% ipython --no-banner

In [1]: import numpy as np

In [2]: np.set_printoptions(precision=2, suppress=True, linewidth=160)

In [3]: K = 0.2 ** np.abs(np.subtract.outer(np.arange(5), np.arange(5)))

In [4]: K.round(2) + 0
Out[4]: 
array([[1.  , 0.2 , 0.04, 0.01, 0.  ],
       [0.2 , 1.  , 0.2 , 0.04, 0.01],
       [0.04, 0.2 , 1.  , 0.2 , 0.04],
       [0.01, 0.04, 0.2 , 1.  , 0.2 ],
       [0.  , 0.01, 0.04, 0.2 , 1.  ]])

In [5]: low = np.linalg.cholesky(K)

In [6]: np.round(K / np.sqrt(np.outer(np.diag(K), np.diag(K))), 2) + 0
Out[6]: 
array([[1.  , 0.2 , 0.04, 0.01, 0.  ],
       [0.2 , 1.  , 0.2 , 0.04, 0.01],
       [0.04, 0.2 , 1.  , 0.2 , 0.04],
       [0.01, 0.04, 0.2 , 1.  , 0.2 ],
       [0.  , 0.01, 0.04, 0.2 , 1.  ]])

In [7]: np.linalg.eigvalsh(K).min() > 0
Out[7]: np.True_

In [8]: np.round(low @ low.T, 2) + 0
Out[8]: 
array([[1.  , 0.2 , 0.04, 0.01, 0.  ],
       [0.2 , 1.  , 0.2 , 0.04, 0.01],
       [0.04, 0.2 , 1.  , 0.2 , 0.04],
       [0.01, 0.04, 0.2 , 1.  , 0.2 ],
       [0.  , 0.01, 0.04, 0.2 , 1.  ]])

In [9]: vec = np.ones(5)

In [10]: for _ in range(6):
    ...:     vec = K @ vec
    ...:     vec /= np.linalg.norm(vec)
    ...:     print(round(vec @ K @ vec, 2))
    ...: 
1.39
1.39
1.4
1.4
1.4
1.4

In [11]: round(float(np.linalg.eigvalsh(K)[-1]), 2)
Out[11]: 1.4

In [12]: vec
Out[12]: array([0.33, 0.49, 0.55, 0.49, 0.33])

In [13]: np.einsum("ii->", K)
Out[13]: np.float64(5.0)

In [14]: round(np.einsum("ij,ji->", K, K), 2)
Out[14]: np.float64(5.33)

In [15]: w, vecs = np.linalg.eig(K)

In [16]: np.sort(np.linalg.eigvals(np.linalg.inv(K)))
Out[16]: array([0.71, 0.85, 1.06, 1.27, 1.44])

In [17]: w
Out[17]: array([1.4 , 1.17, 0.95, 0.7 , 0.79])

In [18]: np.round(K @ vecs[:, 0] - w[0] * vecs[:, 0], 2) + 0
Out[18]: array([0., 0., 0., 0., 0.])

In [19]: r0 = np.array([1, 0, 2])

In [20]: np.polyval(r0, K[2])
Out[20]: array([2.  , 2.04, 3.  , 2.04, 2.  ])

In [21]: np.convolve(K[2], r0)
Out[21]: array([0.04, 0.2 , 1.08, 0.6 , 2.04, 0.4 , 0.08])

In [22]: np.cross(K[2, :3], K[1, :3])
Out[22]: array([-0.96,  0.19,  0.  ])

In [23]: M = np.load("block18.npy")

In [24]: M
Out[24]: 
array([[ 0.07, -0.21,  0.14],
       [-0.21,  0.64, -0.43],
       [ 0.14, -0.43,  0.29]])

In [25]: # rank 1

In [26]: M.shape
Out[26]: (3, 3)

In [27]: np.round(M.sum(axis=0), 2) + 0
Out[27]: array([0., 0., 0.])

In [28]: np.diff(M, axis=0)
Out[28]: 
array([[-0.29,  0.86, -0.57],
       [ 0.36, -1.07,  0.71]])

In [29]: np.round(np.linalg.svd(M, compute_uv=False), 2) + 0
Out[29]: array([1., 0., 0.])

In [30]: M - M[0]
Out[30]: 
array([[ 0.  ,  0.  ,  0.  ],
       [-0.29,  0.86, -0.57],
       [ 0.07, -0.21,  0.14]])

In [31]: np.round(M.mean(axis=0), 2) + 0
Out[31]: array([0., 0., 0.])

In [32]: X = np.loadtxt("data.csv", delimiter=",")

In [33]: X
Out[33]: 
array([[20.56, 19.37, 37.7 ],
       [17.92, 19.45, 39.8 ],
       [19.57, 19.54, 39.67],
       [19.54, 20.34, 38.68],
       [18.83, 19.94, 39.68],
       [19.37, 20.16, 38.29],
       [19.16, 20.73, 39.49],
       [19.36, 19.48, 41.85],
       [20.8 , 20.16, 39.54],
       [19.17, 20.17, 40.83],
       [20.01, 18.35, 41.67],
       [21.35, 19.07, 40.62],
       [18.72, 18.28, 39.55],
       [21.33, 20.33, 40.49],
       [21.82, 20.57, 38.04],
       [22.39, 20.02, 39.72],
       [19.49, 20.13, 42.66],
       [20.84, 19.65, 40.23],
       [21.68, 22.92, 40.59]])

In [34]: lab = X[:, 1] > np.median(X[:, 1])

In [35]: r0 = X[lab].mean(axis=0) - X[~lab].mean(axis=0)

In [36]: lab.astype(int)
Out[36]: array([0, 0, 0, 1, 0, 1, 1, 0, 1, 1, 0, 0, 0, 1, 1, 0, 1, 0, 1])

In [37]: np.argsort(-np.abs(r0).round(6), kind="stable")
Out[37]: array([1, 0, 2])

In [38]: round(float((((X - X.mean(axis=0)) @ r0 > 0) == lab).mean()), 2)
Out[38]: 0.84

In [39]: r0
Out[39]: array([ 0.31,  1.3 , -0.2 ])

In [40]: Y = np.array([[-6, 3], [-5, 7], [-4, 9], [-9, 0], [-6, 1], [8, -5]])

In [41]: feats = Y.T @ Y

In [42]: feats
Out[42]: 
array([[ 258, -135],
       [-135,  165]])

In [43]: w, vecs = np.linalg.eigh(feats)

In [44]: vec = np.array([-2, 0])

In [45]: vec @ feats @ vec
Out[45]: np.int64(1032)

In [46]: vecs * np.maximum(w, 0) @ vecs.T
Out[46]: 
array([[ 258., -135.],
       [-135.,  165.]])

In [47]: (np.sign(vecs[:, -1].round(6)) == np.sign(vecs[0, -1].round(6))).astype(int)
Out[47]: array([1, 0])

In [48]: vecs * np.sqrt(w) @ vecs.T
Out[48]: 
array([[15.27, -4.98],
       [-4.98, 11.84]])

In [49]: np.linalg.eigvalsh(feats[1:, 1:])
Out[49]: array([165.])

In [50]: vec @ feats @ vec / (vec @ vec), np.round(w[0], 2), np.round(w[-1], 2)
Out[50]: (np.float64(258.0), np.float64(68.72), np.float64(354.28))

In [51]: rng = np.random.default_rng(4)

In [52]: lab = rng.permutation(2)

In [53]: lab
Out[53]: array([1, 0])

In [54]: Y = feats[lab][:, lab]

In [55]: np.diag(Y)
Out[55]: array([165, 258])

In [56]: np.sort(np.abs(np.linalg.eigvals(Y)))
Out[56]: array([ 68.72, 354.28])

In [57]: np.trace(Y)
Out[57]: np.int64(423)

In [58]: Y
Out[58]: 
array([[ 165, -135],
       [-135,  258]])

In [59]: low = np.linalg.cholesky(Y)

In [60]: np.diag(low) ** 2
Out[60]: array([165.  , 147.55])

In [61]: np.round(np.prod(np.diag(low)) ** 2, 2), round(float(np.linalg.det(Y)), 2)
Out[61]: (np.float64(24345.0), 24345.0)

In [62]: low @ low.T
Out[62]: 
array([[ 165., -135.],
       [-135.,  258.]])

In [63]: np.linalg.eigvalsh(Y).min() > 0
Out[63]: np.True_

In [64]: mat = np.loadtxt("mat.csv", delimiter=",")

In [65]: mat
Out[65]: 
array([[0.36, 0.18, 0.18, 0.27],
       [0.  , 0.29, 0.29, 0.43],
       [0.4 , 0.  , 0.4 , 0.2 ],
       [0.  , 0.17, 0.5 , 0.33]])

In [66]: left, sv, VT = np.linalg.svd(mat, full_matrices=False)

In [67]: np.round(left.T @ mat @ VT.T, 2) + 0
Out[67]: 
array([[1.05, 0.  , 0.  , 0.  ],
       [0.  , 0.44, 0.  , 0.  ],
       [0.  , 0.  , 0.27, 0.  ],
       [0.  , 0.  , 0.  , 0.03]])

In [68]: np.round(VT @ VT.T, 2) + 0
Out[68]: 
array([[1., 0., 0., 0.],
       [0., 1., 0., 0.],
       [0., 0., 1., 0.],
       [0., 0., 0., 1.]])

In [69]: sv
Out[69]: array([1.05, 0.44, 0.27, 0.03])

In [70]: (sv > 1e-8).sum()
Out[70]: np.int64(4)

In [71]: left.shape, sv.shape, VT.shape
Out[71]: ((4, 4), (4,), (4, 4))

In [72]: round(float(np.sqrt((sv ** 2).sum())), 2), round(float(np.linalg.norm(mat)), 2)
Out[72]: (1.17, 1.17)

In [73]: sv / sv[0]
Out[73]: array([1.  , 0.42, 0.25, 0.03])

In [74]: Q, vecs = np.linalg.qr(mat[:, :1])[0], np.linalg.qr(mat[:, 1:])[0]

In [75]: sv = np.linalg.svd(Q.T @ vecs, compute_uv=False)

In [76]: sv
Out[76]: array([0.82])

In [77]: data = np.load("out19.npy")

In [78]: data
Out[78]: 
array([[3., 4., 0., 0.],
       [4., 1., 4., 0.],
       [0., 4., 2., 4.],
       [0., 0., 4., 2.]])

In [79]: # symmetric

In [80]: np.einsum("ii->", data)
Out[80]: np.float64(8.0)

In [81]: np.poly(data)
Out[81]: array([  1.,  -8., -25., 180.,  60.])

In [82]: np.round(np.linalg.det(data[::-1]), 2)
Out[82]: np.float64(60.0)

In [83]: np.kron(np.eye(2, dtype=int), data)
Out[83]: 
array([[3., 4., 0., 0., 0., 0., 0., 0.],
       [4., 1., 4., 0., 0., 0., 0., 0.],
       [0., 4., 2., 4., 0., 0., 0., 0.],
       [0., 0., 4., 2., 0., 0., 0., 0.],
       [0., 0., 0., 0., 3., 4., 0., 0.],
       [0., 0., 0., 0., 4., 1., 4., 0.],
       [0., 0., 0., 0., 0., 4., 2., 4.],
       [0., 0., 0., 0., 0., 0., 4., 2.]])

In [84]: round(float(np.linalg.eigvals(data).sum().real), 2)
Out[84]: 8.0

In [85]: left, sv, VT = np.linalg.svd(data)

In [86]: sv
Out[86]: array([8.29, 4.77, 4.74, 0.32])

In [87]: np.argmax(sv[:-1] / (sv[1:] + 1e-6)) + 1
Out[87]: np.int64(3)

In [88]: Y = left[:, :3] @ np.diag(sv[:3]) @ VT[:3]

In [89]: np.linalg.matrix_rank(Y)
Out[89]: np.int64(3)

In [90]: round(float(np.linalg.norm(data - Y) / np.linalg.norm(data)), 2)
Out[90]: 0.03

In [91]: Y
Out[91]: 
array([[ 3.08,  3.93, -0.06,  0.11],
       [ 3.93,  1.06,  4.05, -0.09],
       [-0.06,  4.05,  2.04,  3.92],
       [ 0.11, -0.09,  3.92,  2.13]])

In [92]: round(np.linalg.norm(data - Y, 2), 2), round(float(sv[3]), 2)
Out[92]: (np.float64(0.32), 0.32)
